>>> import numpy as np
>>> from numpy import linalg as LA
>>> np.set_printoptions(precision=2, suppress=True, linewidth=160)
>>> feats = np.load("data.npy")
>>> feats
array([[0.5 , 0.  , 0.5 , 0.  ],
       [0.5 , 0.5 , 0.  , 0.  ],
       [0.33, 0.  , 0.67, 0.  ],
       [0.  , 0.  , 0.  , 1.  ]])
>>> cov = feats.T @ feats
>>> LA.eigvalsh(cov)[::-1]
array([1.16, 1.  , 0.38, 0.02])
>>> (feats @ feats.T).shape
(4, 4)
>>> np.diag(cov)
array([0.61, 0.25, 0.7 , 1.  ])
>>> LA.svd(feats, compute_uv=False) ** 2
array([1.16, 1.  , 0.38, 0.02])
>>> LA.matrix_rank(cov)
np.int64(4)
>>> np.sort(LA.eigvals(feats).real)
array([0.17, 0.5 , 1.  , 1.  ])
>>> np.round(LA.det(feats), 2)
np.float64(0.09)
>>> np.flatnonzero(LA.matrix_power((feats != 0) + (feats.T != 0) + np.eye(4), 4)[0])
array([0, 1, 2])
>>> M = np.load("run13.npy")
>>> M
array([[ 5.57,  0.26, -0.86, -0.96, -0.32, -0.88, -1.28,  0.11, -0.06],
       [ 0.26,  2.07,  0.35,  1.04, -0.44, -0.21, -0.02, -0.56, -1.33],
       [-0.86,  0.35,  2.11, -0.01, -0.32, -1.15,  0.43,  0.79, -1.57],
       [-0.96,  1.04, -0.01,  5.33, -1.67,  1.07, -1.1 , -0.32,  0.02],
       [-0.32, -0.44, -0.32, -1.67,  4.28,  0.54, -1.23,  0.97, -0.12],
       [-0.88, -0.21, -1.15,  1.07,  0.54,  8.02,  0.21,  0.46,  0.41],
       [-1.28, -0.02,  0.43, -1.1 , -1.23,  0.21,  6.15, -0.74,  0.27],
       [ 0.11, -0.56,  0.79, -0.32,  0.97,  0.46, -0.74,  5.52, -1.3 ],
       [-0.06, -1.33, -1.57,  0.02, -0.12,  0.41,  0.27, -1.3 ,  4.95]])
>>> left, sv, Vt = LA.svd(M, full_matrices=False)
>>> np.allclose(left * sv @ Vt, M)
True
>>> sv
array([9.  , 8.  , 7.  , 7.  , 5.  , 3.99, 2.  , 1.  , 1.  ])
>>> np.abs(Vt[0])
array([0.31, 0.03, 0.15, 0.31, 0.02, 0.86, 0.1 , 0.05, 0.18])
>>> left.shape, sv.shape, Vt.shape
((9, 9), (9,), (9, 9))
>>> sv / sv[0]
array([1.  , 0.89, 0.78, 0.78, 0.56, 0.44, 0.22, 0.11, 0.11])
>>> np.abs(left[:, 0]).round(6).argmax()
np.int64(5)
>>> np.round(left.T @ left, 2) + 0
array([[1., 0., 0., 0., 0., 0., 0., 0., 0.],
       [0., 1., 0., 0., 0., 0., 0., 0., 0.],
       [0., 0., 1., 0., 0., 0., 0., 0., 0.],
       [0., 0., 0., 1., 0., 0., 0., 0., 0.],
       [0., 0., 0., 0., 1., 0., 0., 0., 0.],
       [0., 0., 0., 0., 0., 1., 0., 0., 0.],
       [0., 0., 0., 0., 0., 0., 1., 0., 0.],
       [0., 0., 0., 0., 0., 0., 0., 1., 0.],
       [0., 0., 0., 0., 0., 0., 0., 0., 1.]])
